% python3 -q
>>> import numpy as np
>>> import numpy.linalg as la
>>> np.set_printoptions(suppress=True, linewidth=200)
>>> def rnd(a):
...     return np.round(a, 2) + 0
... 
>>> M = np.load("data.npy")
>>> print(M)
[[-5  2 -3]
 [ 0  0  0]
 [ 0  0  0]
 [ 2 -2 -2]
 [ 0  0  0]
 [-3 -5 -3]
 [ 2 -2 -2]
 [ 0  0  0]
 [ 0  0  0]
 [-3  0 -5]
 [-3 -5 -3]
 [-3 -5 -3]
 [ 0  0  0]
 [ 0  0  0]
 [ 0  0  0]
 [ 0  0  0]
 [-6 -5 -8]
 [-5  2 -3]
 [ 0  0  0]
 [ 0  0  0]
 [-3 -5 -3]
 [-5  2 -3]
 [-5  2 -3]]
>>> x0 = np.array([1, 2, 1])
>>> target = M @ x0
>>> print(rnd(la.solve(M.T @ M, M.T @ target)))
[1. 2. 1.]
>>> print(target)
[ -4   0   0  -4   0 -16  -4   0   0  -8 -16 -16   0   0   0   0 -24  -4   0   0 -16  -4  -4]
>>> rng = np.random.default_rng(26)
>>> target = target + 0.05 * rng.normal(size=23)
>>> print(rnd(target))
[ -4.1   -0.15   0.06  -3.92   0.07 -16.02  -4.    -0.01   0.07  -7.96 -16.   -15.96   0.07   0.02  -0.05   0.   -24.02  -4.08  -0.1    0.01 -16.05  -3.98  -4.04]
>>> b, *_ = la.lstsq(M, target)
>>> print(b.round())
[1. 2. 1.]
>>> print(rnd(M.T @ (target - M @ b)))
[0. 0. 0.]
>>> Xs = M - M.mean(axis=0)
>>> V = la.svd(Xs)[2][:2]
>>> B = Xs - Xs @ V.T @ V
>>> print(rnd(B.std(axis=0)))
[0.49 0.24 0.67]
>>> print(rnd(la.norm(B) / la.norm(Xs)))
0.22
>>> print(rnd(np.cov(Xs @ V.T, rowvar=False)))
[[9.79 0.  ]
 [0.   5.58]]
>>> idx = M[:, 1] > np.median(M[:, 1])
>>> r0 = M[idx].mean(axis=0) - M[~idx].mean(axis=0)
>>> print(rnd((((M - M.mean(axis=0)) @ r0 > 0) == idx).mean()))
0.91
>>> print(idx.astype(int))
[1 0 0 0 0 0 0 0 0 0 0 0 0 0 0 0 0 1 0 0 0 1 1]
>>> print(rnd(r0))
[-4.11  3.53 -1.47]
>>> x0 = np.array([2, 2, 3])
>>> target = M @ x0
>>> b, lr = np.zeros(3), 1 / la.norm(M, 2) ** 2
>>> for i in range(300):
...     b -= lr * M.T @ (M @ b - target)
...     if i % 50 == 0: print(i, round(la.norm(M @ b - target), 2))
... 
0 5.49
50 0.17
100 0.01
150 0.0
200 0.0
250 0.0
>>> print(rnd(la.cond(M)))
4.55
>>> cov = np.cov(M, rowvar=False)
>>> print(np.argwhere(np.triu(np.abs(np.corrcoef(M.T)) > 0.8, 1)))
[]
>>> print(np.argsort(-M.std(axis=0).round(6), kind="stable"))
[1 0 2]
>>> print(rnd(np.polyfit(M[:, 0], M[:, 1], 1)))
[ 0.06 -0.81]
>>> print(np.median(M, axis=0))
[ 0.  0. -2.]
>>> print(rnd(np.corrcoef(M.T)))
[[1.   0.06 0.76]
 [0.06 1.   0.42]
 [0.76 0.42 1.  ]]
>>> print(rnd(la.eigvalsh(cov)[::-1]))
[9.79 5.58 0.78]
>>> E = np.array([[0, 1, -1, -1], [7, 8, 6, 6], [9, 10, 8, 8], [-7, -6, -8, -8]])
>>> # looks like rank 2
>>> D = la.norm(M[:, None] - M[None], axis=-1)
>>> print(la.matrix_rank(D ** 2))
5
>>> print(rnd(la.norm(M, axis=1)))
[ 6.16  0.    0.    3.46  0.    6.56  3.46  0.    0.    5.83  6.56  6.56  0.    0.    0.    0.   11.18  6.16  0.    0.    6.56  6.16  6.16]
>>> print(D.mean(axis=1).argmax())
16
>>> print(D.shape)
(23, 23)
>>> print(np.unravel_index(D.round(6).argmax(), D.shape))
(np.int64(1), np.int64(16))
>>> W0 = np.load("m.npy")
>>> print(W0)
[[0 1 0 0]
 [0 0 1 0]
 [0 0 0 0]
 [0 0 0 0]]
>>> # triangular
>>> U, sig, Vt = la.svd(W0)
>>> print(sig)
[1. 1. 0. 0.]
>>> B = U[:, :2] @ np.diag(sig[:2]) @ Vt[:2]
>>> print(np.abs(W0 - B).max())
0.0
>>> print(B)
[[0. 1. 0. 0.]
 [0. 0. 1. 0.]
 [0. 0. 0. 0.]
 [0. 0. 0. 0.]]
>>> print(rnd(la.norm(W0 - B, 2)), sig[2])
0.0 0.0
>>> x0 = np.array([-2, 1, -4, -5])
>>> print(W0 @ np.eye(4)[1])
[1. 0. 0. 0.]
>>> print((W0 @ x0).argmax())
0
>>> print(W0 @ (2 * x0))
[ 2 -8  0  0]
>>> J = np.load("sample2.npy")
>>> print(J)
[[ -0.7  -0.6  -0.1]
 [ -0.7   2.1   1. ]
 [  1.4  -0.4   0. ]
 [ -0.2   1.1   0.5]
 [ -8.  -16.    0. ]
 [  0.7   0.1   0.5]
 [  1.2  -0.7   0.2]
 [ -1.3   0.6  -1.2]
 [  0.9   0.8   1.1]
 [ -0.4  -0.4   1.7]]
>>> x0 = np.array([3, 1, 0])
>>> target = J @ x0
>>> print(rnd(la.solve(J.T @ J, J.T @ target)))
[3. 1. 0.]
>>> print(rnd(la.pinv(J) @ J))
[[1. 0. 0.]
 [0. 1. 0.]
 [0. 0. 1.]]
>>> target = target + 0.05 * rng.normal(size=10)
>>> print(rnd(target))
[ -2.66   0.04   3.82   0.44 -40.1    2.31   2.9   -3.2    3.49  -1.66]
>>> b, *_ = la.lstsq(J, target)
>>> print(rnd(J.T @ (target - J @ b)))
[0. 0. 0.]
>>> print(b.round())
[ 3.  1. -0.]
>>> print(rnd(la.norm(target - J @ b)))
0.17
>>> print(rnd(b))
[ 3.    1.01 -0.03]
>>> print([round(float(la.norm(la.solve(J.T @ J + lam * np.eye(3), J.T @ target))), 2) for lam in (0, 1, 10, 100)])
[3.16, 3.01, 2.43, 1.72]
>>> print(rnd(E @ la.pinv(E) @ E))
[[ 0.  1. -1. -1.]
 [ 7.  8.  6.  6.]
 [ 9. 10.  8.  8.]
 [-7. -6. -8. -8.]]
>>> print(np.unique(E.round(6), axis=0).shape)
(4, 4)
>>> Xs = J - J.mean(axis=0)
>>> V = la.svd(Xs)[2][:1]
>>> B = Xs - Xs @ V.T @ V
>>> print(rnd(B.std(axis=0)))
[0.88 0.43 0.74]
>>> print(rnd(la.norm(B) / la.norm(Xs)))
0.22
>>> print(la.norm(B, axis=1).round(6).argmax())
7
>>> print(rnd(la.norm(W0, 2) / la.norm(W0)))
0.71
>>> print(la.matrix_rank(W0, rtol=0.1))
2
>>> theta = np.radians(45)
>>> R = np.eye(3)
>>> R[2, 2] = R[0, 0] = np.cos(theta)
>>> R[2, 0], R[0, 2] = -np.sin(theta), np.sin(theta)
>>> print(rnd(R))
[[ 0.71  0.    0.71]
 [ 0.    1.    0.  ]
 [-0.71  0.    0.71]]
>>> B = J @ R.T
>>> print(np.allclose(J @ J.T, B @ B.T))
True
